% python3 -q
>>> import numpy as np
>>> import numpy.linalg as la
>>> np.set_printoptions(suppress=True, linewidth=140)
>>> def tidy(a):
...     return np.round(a, 2) + 0
... 
>>> J = -1 * np.eye(5) + np.eye(5, k=1)
>>> J
array([[-1.,  1.,  0.,  0.,  0.],
       [ 0., -1.,  1.,  0.,  0.],
       [ 0.,  0., -1.,  1.,  0.],
       [ 0.,  0.,  0., -1.,  1.],
       [ 0.,  0.,  0.,  0., -1.]])
>>> vec = np.array([1, 0, 3, 2, -3])
>>> target = J @ vec
>>> coef, lr = np.zeros(5), 1 / la.norm(J, 2) ** 2
>>> for i in range(25):
...     coef -= lr * J.T @ (J @ coef - target)
...     if i % 5 == 0: print(i, round(la.norm(J @ coef - target), 2))
... 
0 2.35
5 0.53
10 0.47
15 0.42
20 0.38
>>> tidy(coef)
array([ 0.28, -0.66,  2.45,  1.61, -3.21])
>>> O, _ = la.qr(np.array([[-1.1, 0.6, -0.2, 0.6],
...     [0.0, -0.5, -1.0, -0.8],
...     [0.7, 0.1, -1.3, 0.1],
...     [-1.3, 1.8, 0.2, 0.4]]))
>>> K = O[:, :4]
>>> tidy(K)
array([[-0.6 , -0.3 , -0.36, -0.65],
       [ 0.  , -0.43, -0.69,  0.58],
       [ 0.38,  0.61, -0.63, -0.29],
       [-0.71,  0.59, -0.04,  0.39]])
>>> vec = np.array([2, 1, 3, 1])
>>> h = np.maximum(K @ vec, 0)
>>> K * (h > 1e-9)[:, None]
array([[-0., -0., -0., -0.],
       [ 0., -0., -0.,  0.],
       [ 0.,  0., -0., -0.],
       [-0.,  0., -0.,  0.]])
>>> np.flatnonzero(h > 1e-9)
array([], dtype=int64)
>>> np.maximum(K @ (3 * vec), 0)
array([0., 0., 0., 0.])
>>> h
array([0., 0., 0., 0.])
>>> K.T @ h
array([0., 0., 0., 0.])
>>> hat = np.triu(np.array([[3, 2, -2, -2], [3, -2, 0, 1], [0, -3, 3, 2], [1, 0, 0, -3]]), 1) + np.eye(4)
>>> A2 = hat @ K @ la.inv(hat)
>>> la.matrix_rank(A2)
np.int64(4)
>>> tidy(np.poly(A2))
array([ 1.  ,  1.27,  0.  , -1.27, -1.  ])
>>> E = np.abs(np.array([[-5, 1, 2, -3, -3],
...     [-2, -3, 0, -5, -3],
...     [-2, 0, -5, -5, 4],
...     [3, 2, 2, 0, 1],
...     [4, 3, 3, -3, -3]])) + np.eye(5)
>>> E = E / E.sum(axis=1, keepdims=True)
>>> tidy(E)
array([[0.4 , 0.07, 0.13, 0.2 , 0.2 ],
       [0.14, 0.29, 0.  , 0.36, 0.21],
       [0.12, 0.  , 0.35, 0.29, 0.24],
       [0.33, 0.22, 0.22, 0.11, 0.11],
       [0.24, 0.18, 0.18, 0.18, 0.24]])
>>> E.sum(axis=1)
array([1., 1., 1., 1., 1.])
>>> tidy(E @ np.ones(5))
array([1., 1., 1., 1., 1.])
>>> tidy(la.matrix_power(E, 100))
array([[0.27, 0.14, 0.18, 0.22, 0.2 ],
       [0.27, 0.14, 0.18, 0.22, 0.2 ],
       [0.27, 0.14, 0.18, 0.22, 0.2 ],
       [0.27, 0.14, 0.18, 0.22, 0.2 ],
       [0.27, 0.14, 0.18, 0.22, 0.2 ]])
>>> p = np.eye(5)[2]
>>> for _ in range(3):
...     p = p @ E
...     print(p.round(2))
... 
[0.12 0.   0.35 0.29 0.24]
[0.24 0.11 0.25 0.2  0.19]
[0.26 0.13 0.2  0.22 0.2 ]
>>> u = np.array([1, -4, 8, -6, 2])
>>> A2 = E + np.outer(u, np.eye(5)[4])
>>> tidy(A2)
array([[ 0.4 ,  0.07,  0.13,  0.2 ,  1.2 ],
       [ 0.14,  0.29,  0.  ,  0.36, -3.79],
       [ 0.12,  0.  ,  0.35,  0.29,  8.24],
       [ 0.33,  0.22,  0.22,  0.11, -5.89],
       [ 0.24,  0.18,  0.18,  0.18,  2.24]])
>>> la.matrix_rank(la.inv(A2) - la.inv(E), tol=1e-8)
np.int64(1)
>>> evals, vecs = la.eig(E)
>>> tidy(np.prod(evals))
np.float64(0.0)
>>> tidy(np.sort(la.eigvals(E.T)))
array([-0.22,  0.07,  0.22,  0.31,  1.  ])
>>> tidy(E @ vecs[:, 0] - evals[0] * vecs[:, 0])
array([0., 0., 0., 0., 0.])
>>> tidy(np.sort(la.eigvals(la.inv(E))))
array([-4.55,  1.  ,  3.23,  4.48, 13.94])
>>> tidy(la.eigvals(E))
array([ 1.  , -0.22,  0.31,  0.22,  0.07])
>>> tidy(la.det(2 * E)), tidy(la.det(E))
(np.float64(-0.03), np.float64(0.0))
>>> A2 = E / la.norm(E, axis=1, keepdims=True)
>>> C2 = A2 @ A2.T
>>> tidy(C2)
array([[1.  , 0.71, 0.74, 0.9 , 0.92],
       [0.71, 1.  , 0.62, 0.69, 0.83],
       [0.74, 0.62, 1.  , 0.69, 0.82],
       [0.9 , 0.69, 0.69, 1.  , 0.93],
       [0.92, 0.83, 0.82, 0.93, 1.  ]])
>>> tidy(np.degrees(np.arccos(np.clip(C2[2, 0], -1, 1))))
np.float64(42.46)
>>> (np.abs(C2) > 0.9).astype(int)
array([[1, 0, 0, 0, 1],
       [0, 1, 0, 0, 0],
       [0, 0, 1, 0, 0],
       [0, 0, 0, 1, 1],
       [1, 0, 0, 1, 1]])
>>> (C2 - 2 * np.eye(5)).round(6).argmax(axis=1)
array([4, 4, 4, 4, 3])
>>> F = np.load("m.npy")
>>> F
array([[-18,   0,   5,   1,   2,   2],
       [  2, -19,   5,   3,   3,   5],
       [  1,   4,  18,   4,   1,   5],
       [  0,   0,   0,  -6,   2,   3],
       [  3,   4,   2,   5, -21,   5],
       [  3,   5,   3,   2,   1,  -4]])
>>> def softmax(z):
...     e = np.exp(z - z.max(axis=-1, keepdims=True))
...     return e / e.sum(axis=-1, keepdims=True)
... 
>>> tidy(softmax(F[2]))
array([0., 0., 1., 0., 0., 0.])
>>> scores = F @ F.T / np.sqrt(6)
>>> tidy(softmax(scores))
array([[1.  , 0.  , 0.  , 0.  , 0.  , 0.  ],
       [0.  , 1.  , 0.  , 0.  , 0.  , 0.  ],
       [0.  , 0.  , 1.  , 0.  , 0.  , 0.  ],
       [0.  , 0.  , 0.  , 1.  , 0.  , 0.  ],
       [0.  , 0.  , 0.  , 0.  , 1.  , 0.  ],
       [0.  , 0.  , 0.69, 0.  , 0.  , 0.31]])
>>> softmax(scores).round(6).argmax(axis=1)
array([0, 1, 2, 3, 4, 2])
>>> rng = np.random.default_rng(462749)
>>> z = rng.permutation(6)
>>> A2 = F[:, z] * rng.choice([-1, 1], 6)
>>> A2
array([[ 18,   2,   0,   2,  -5,   1],
       [ -2,   5,  19,   3,  -5,   3],
       [ -1,   5,  -4,   1, -18,   4],
       [  0,   3,   0,   2,   0,  -6],
       [ -3,   5,  -4, -21,  -2,   5],
       [ -3,  -4,  -5,   1,  -3,   2]])
>>> U, _, VT = la.svd(F.T @ A2)
>>> tidy(la.lstsq(F, A2)[0])
array([[-1.,  0.,  0.,  0.,  0.,  0.],
       [ 0.,  0., -1.,  0.,  0.,  0.],
       [ 0.,  0.,  0.,  0., -1.,  0.],
       [ 0.,  0.,  0.,  0.,  0.,  1.],
       [ 0.,  0.,  0.,  1.,  0.,  0.],
       [ 0.,  1.,  0.,  0.,  0.,  0.]])
>>> tidy(U @ VT)
array([[-1.,  0.,  0.,  0.,  0.,  0.],
       [ 0.,  0., -1.,  0.,  0.,  0.],
       [ 0.,  0.,  0.,  0., -1.,  0.],
       [ 0.,  0.,  0.,  0.,  0.,  1.],
       [ 0.,  0.,  0.,  1.,  0.,  0.],
       [ 0.,  1.,  0.,  0.,  0.,  0.]])
>>> z
array([0, 5, 1, 4, 2, 3])
>>> vec = np.array([1, -1, 1, -1, 2, -2])
>>> np.einsum("ij,j->i", F, vec)
array([-14,  19,   3,   4, -56,   9])
>>> F @ vec
array([-14,  19,   3,   4, -56,   9])
>>> np.sign((F @ vec).round(6))
array([-1,  1,  1,  1, -1,  1])
>>> F @ np.eye(6)[5]
array([ 2.,  5.,  5.,  3.,  5., -4.])
>>> F @ (2 * vec)
array([ -28,   38,    6,    8, -112,   18])
>>> U, sig, VT = la.svd(F, full_matrices=False)
>>> tidy(sig / sig[0])
array([1.  , 0.9 , 0.81, 0.66, 0.3 , 0.05])
>>> tidy(sig)
array([24.55, 22.13, 19.94, 16.15,  7.4 ,  1.28])
>>> tidy(np.cumsum(sig ** 2) / np.sum(sig ** 2))
array([0.33, 0.6 , 0.82, 0.97, 1.  , 1.  ])
>>> u = np.array([-3, 3, 3])
>>> m1 = 3 * np.eye(3) + np.outer(u, u)
>>> m1
array([[12., -9., -9.],
       [-9., 12.,  9.],
       [-9.,  9., 12.]])
>>> O, Rm = la.qr(m1)
>>> tidy(abs(Rm[0, 0])), tidy(la.norm(m1[:, 0]))
(np.float64(17.49), np.float64(17.49))
>>> tidy(np.abs(np.diag(Rm)))
array([17.49,  4.21,  3.67])
>>> tidy(np.trace(O @ O.T))
np.float64(3.0)
>>> tidy(O)
array([[-0.69, -0.63,  0.37],
       [ 0.51, -0.78, -0.37],
       [ 0.51, -0.06,  0.86]])
>>> np.allclose(Rm.T @ Rm, m1.T @ m1)
True
>>> A2 = m1[0, 0] * m1[1:] - np.outer(m1[1:, 0], m1[0])
>>> A2
array([[ 0., 63., 27.],
       [ 0., 27., 63.]])
>>> la.matrix_rank(A2), la.matrix_rank(m1)
(np.int64(2), np.int64(3))
>>> A2 = np.array([[4, -3, 1], [5, 5, -3]])
>>> W2 = np.kron(A2, E)
>>> tidy(la.norm(W2, 2)), tidy(la.norm(A2, 2) * la.norm(E, 2))
(np.float64(7.8), np.float64(7.8))
>>> X = np.array([[0, 0, 0],
...     [-1, 1, 0],
...     [0, 0, 0],
...     [-3, -1, -1],
...     [0, 0, 0],
...     [0, 0, 0],
...     [0, 0, -2],
...     [-2, -2, -1],
...     [0, 0, 0],
...     [-1, 1, 0],
...     [-1, 1, -2],
...     [0, 0, -2],
...     [-3, -1, -1],
...     [0, 0, 0],
...     [0, 0, -2],
...     [-1, 1, 0],
...     [0, 0, 0]])
>>> hat = X @ la.solve(X.T @ X, X.T)
>>> tidy(np.diag(hat))
array([0.  , 0.23, 0.  , 0.36, 0.  , 0.  , 0.26, 0.43, 0.  , 0.23, 0.38, 0.26, 0.36, 0.  , 0.26, 0.23, 0.  ])
>>> np.trace(hat)
np.float64(3.0)
>>> tidy(la.eigvalsh(hat))
array([0., 0., 0., 0., 0., 0., 0., 0., 0., 0., 0., 0., 0., 0., 1., 1., 1.])
>>> vec = np.array([2, 3, 2])
>>> target = X @ vec
>>> target
array([  0,   1,   0, -11,   0,   0,  -4, -12,   0,   1,  -3,  -4, -11,   0,  -4,   1,   0])
>>> tidy(la.pinv(X) @ X)
array([[1., 0., 0.],
       [0., 1., 0.],
       [0., 0., 1.]])
>>> tidy(la.solve(X.T @ X, X.T @ target))
array([2., 3., 2.])
>>> target = target + 0.1 * rng.normal(size=17)
>>> tidy(target)
array([ -0.1 ,   1.02,   0.06, -10.89,   0.03,  -0.19,  -4.16, -12.02,  -0.06,   0.92,  -3.  ,  -3.92, -10.81,  -0.1 ,  -3.98,   1.2 ,
         0.19])
>>> coef, *_ = la.lstsq(X, target)
>>> coef.round()
array([2., 3., 2.])
>>> tidy(la.norm(target - X @ coef))
np.float64(0.44)
>>> [round(float(la.norm(la.solve(X.T @ X + lam * np.eye(3), X.T @ target))), 2) for lam in (0, 1, 10, 100)]
[4.12, 3.89, 2.82, 0.89]
>>> C2 = np.cov(X, rowvar=False)
>>> tidy(la.eigvalsh(C2)[::-1])
array([1.36, 0.69, 0.41])
>>> np.argwhere(np.triu(np.abs(np.corrcoef(X.T)) > 0.8, 1))
array([], shape=(0, 2), dtype=int64)
>>> C2.shape
(3, 3)
>>> tidy(np.corrcoef(X[:, 1], X[:, 0])[0, 1])
np.float64(0.45)
>>> mat = np.loadtxt("dump.csv", delimiter=",")
>>> tidy(mat)
array([[-0.75,  0.42, -0.51],
       [-0.19, -0.88, -0.44],
       [-0.63, -0.24,  0.74]])
>>> tidy(np.trace(mat))
np.float64(-0.89)
>>> tidy(np.abs(la.eigvals(mat)).max())
np.float64(1.0)
>>> tidy((mat + mat.T) / 2)
array([[-0.75,  0.11, -0.57],
       [ 0.11, -0.88, -0.34],
       [-0.57, -0.34,  0.74]])
>>> tidy(la.matrix_power(mat, 4))
array([[ 0.32, -0.86, -0.4 ],
       [ 0.95,  0.27,  0.17],
       [-0.04, -0.43,  0.9 ]])
>>> A2 = mat / np.sqrt((mat ** 2).mean(axis=1, keepdims=True))
>>> tidy(mat - mat.mean(axis=1, keepdims=True))
array([[-0.47,  0.7 , -0.23],
       [ 0.31, -0.38,  0.06],
       [-0.59, -0.19,  0.78]])
>>> tidy(la.norm(A2, axis=1))
array([1.73, 1.73, 1.73])
>>> la.matrix_rank(mat - mat.mean(axis=1, keepdims=True))
np.int64(2)
>>> la.matrix_rank(A2) == la.matrix_rank(mat)
np.True_
>>> tidy(la.eigvals(mat).sum().real)
np.float64(-0.89)
>>> tidy(np.kron(np.eye(2, dtype=int), mat))
array([[-0.75,  0.42, -0.51,  0.  ,  0.  ,  0.  ],
       [-0.19, -0.88, -0.44,  0.  ,  0.  ,  0.  ],
       [-0.63, -0.24,  0.74,  0.  ,  0.  ,  0.  ],
       [ 0.  ,  0.  ,  0.  , -0.75,  0.42, -0.51],
       [ 0.  ,  0.  ,  0.  , -0.19, -0.88, -0.44],
       [ 0.  ,  0.  ,  0.  , -0.63, -0.24,  0.74]])
>>> tidy(np.einsum("ij,ji->", mat, mat))
np.float64(2.58)
>>> tidy(la.det(mat[::-1]))
np.float64(-1.0)
>>> U, sig, VT = la.svd(mat, full_matrices=False)
>>> np.allclose(U * sig @ VT, mat)
True
>>> tidy(U.T @ U)
array([[1., 0., 0.],
       [0., 1., 0.],
       [0., 0., 1.]])
>>> U.shape, sig.shape, VT.shape
((3, 3), (3,), (3, 3))
>>> z = rng.permutation(3)
>>> z
array([2, 0, 1])
>>> A2 = mat[z][:, z]
>>> tidy(la.det(A2)), tidy(la.det(mat[z]))
(np.float64(1.0), np.float64(1.0))
>>> np.allclose(A2, mat)
False
>>> tidy(A2)
array([[ 0.74, -0.63, -0.24],
       [-0.51, -0.75,  0.42],
       [-0.44, -0.19, -0.88]])
>>> tidy(np.trace(A2))
np.float64(-0.89)
>>> tidy(np.diag(A2))
array([ 0.74, -0.75, -0.88])
>>> A = np.load("x.npy")
>>> A
array([[ 1.82,  4.03, -0.15, -0.69,  4.16,  0.79],
       [ 1.56,  4.34, -0.07,  0.06,  4.35,  2.07],
       [ 1.07,  2.25, -0.05, -0.45,  2.18,  0.43],
       [-0.72, -1.89, -0.45, -0.91, -1.37, -1.84]])
>>> evals, vecs = la.eig(J)
>>> evals
array([-1., -1., -1., -1., -1.])
>>> np.prod(evals)
np.float64(-1.0)
>>> tidy(np.sort(la.eigvals(J @ J)))
array([1., 1., 1., 1., 1.])
>>> J @ vecs[:, 0] - evals[0] * vecs[:, 0]
array([0., 0., 0., 0., 0.])
>>> tidy(np.sort(la.eigvals(J.T)))
array([-1., -1., -1., -1., -1.])
